% ipython --no-banner

In [1]: import numpy as np

In [2]: import numpy.linalg as la

In [3]: np.set_printoptions(precision=2, suppress=True, linewidth=200, sign=" ")

In [4]: K = np.array([[-1, -1, -1, -1, -1],
   ...:     [-1, -2, -2, -2, -2],
   ...:     [-1, -2, -3, -3, -3],
   ...:     [-1, -2, -3, -4, -4],
   ...:     [-1, -2, -3, -4, -5]])

In [5]: K
Out[5]: 
array([[-1, -1, -1, -1, -1],
       [-1, -2, -2, -2, -2],
       [-1, -2, -3, -3, -3],
       [-1, -2, -3, -4, -4],
       [-1, -2, -3, -4, -5]])

In [6]: ev, evecs = la.eigh(K)

In [7]: vec = np.array([8, 5, 7, 1, 7])

In [8]: print(la.eigvalsh(K[1:, 1:]))
[-12.01  -1.24  -0.47  -0.29]

In [9]: vec @ K @ vec
Out[9]: np.int64(-1522)

In [10]: round(float(vec @ K @ vec / (vec @ vec)), 2), round(float(ev[0]), 2), round(float(ev[-1]), 2)
Out[10]: (-8.1, -12.34, -0.27)

In [11]: vec = np.array([0, 0, 2, 0, 2])

In [12]: rhs = K @ vec

In [13]: rhs
Out[13]: array([ -4,  -8, -12, -14, -16])

In [14]: la.solve(K, rhs + K[:, 4])
Out[14]: array([-0., -0.,  2., -0.,  3.])

In [15]: la.solve(K.T, K[1])
Out[15]: array([-0.,  1., -0., -0., -0.])

In [16]: mat = np.array([[0.7, -0.1, -1.8],
    ...:     [-1.6, 0.7, 0.4],
    ...:     [-0.1, -0.3, -0.6],
    ...:     [-1.0, -1.0, -0.6],
    ...:     [0.4, 1.8, 0.5]])

In [17]: mat
Out[17]: 
array([[ 0.7, -0.1, -1.8],
       [-1.6,  0.7,  0.4],
       [-0.1, -0.3, -0.6],
       [-1. , -1. , -0.6],
       [ 0.4,  1.8,  0.5]])

In [18]: O, evecs = la.qr(mat[:, :1])[0], la.qr(mat[:, 1:])[0]

In [19]: sig = la.svd(O.T @ evecs, compute_uv=False)

In [20]: np.degrees(np.arccos(sig.clip(0, 1)))
Out[20]: array([ 68.84])

In [21]: print((sig > 0.9).sum())
0

In [22]: print(sig)
[ 0.36]
